$ python3 -q
>>> import numpy as np
>>> from numpy import linalg as LA
>>> np.set_printoptions(suppress=True, linewidth=140)
>>> rd = lambda a: np.round(a, 2) + 0
>>> mat = np.array([[-1, -3, -2, 1],
...     [1, 1, -2, 0],
...     [-2, 1, 3, 1],
...     [2, 5, -4, 4],
...     [1, -3, 3, 0],
...     [-1, -5, -5, 5],
...     [-4, -1, 5, 1]])
>>> print(mat)
[[-1 -3 -2  1]
 [ 1  1 -2  0]
 [-2  1  3  1]
 [ 2  5 -4  4]
 [ 1 -3  3  0]
 [-1 -5 -5  5]
 [-4 -1  5  1]]
>>> other = mat / np.sqrt((mat ** 2).mean(axis=1, keepdims=True))
>>> print(rd(other[1]))
[ 0.82  0.82 -1.63  0.  ]
>>> print(LA.matrix_rank(other) == LA.matrix_rank(mat))
True
>>> print(mat.ravel(order="F"))
[-1  1 -2  2  1 -1 -4 -3  1  1  5 -3 -5 -1 -2 -2  3 -4  3 -5  5  1  0  1  4  0  5  1]
>>> mat.reshape(7, 5)
Traceback (most recent call last):
  File "<python-input-10>", line 1, in <module>
    mat.reshape(7, 5)
    ~~~~~~~~~~~^^^^^^
ValueError: cannot reshape array of size 28 into shape (7,5)
>>> T = mat.reshape(7, 2, -1)
>>> print(T[:, 0])
[[-1 -3]
 [ 1  1]
 [-2  1]
 [ 2  5]
 [ 1 -3]
 [-1 -5]
 [-4 -1]]
>>> print(np.einsum("ihd,ihd->ih", T, T))
[[10  5]
 [ 2  4]
 [ 5 10]
 [29 32]
 [10  9]
 [26 50]
 [17 26]]
>>> print(T.shape)
(7, 2, 2)
>>> def softmax(z):
...     e = np.exp(z - z.max(axis=-1, keepdims=True))
...     return e / e.sum(axis=-1, keepdims=True)
... 
>>> print(rd(softmax(mat[2])))
[0.01 0.11 0.78 0.11]
>>> att = mat @ mat.T / np.sqrt(4)
>>> print(rd(softmax(att)[2] @ mat))
[-3.96 -0.96  4.96  1.  ]
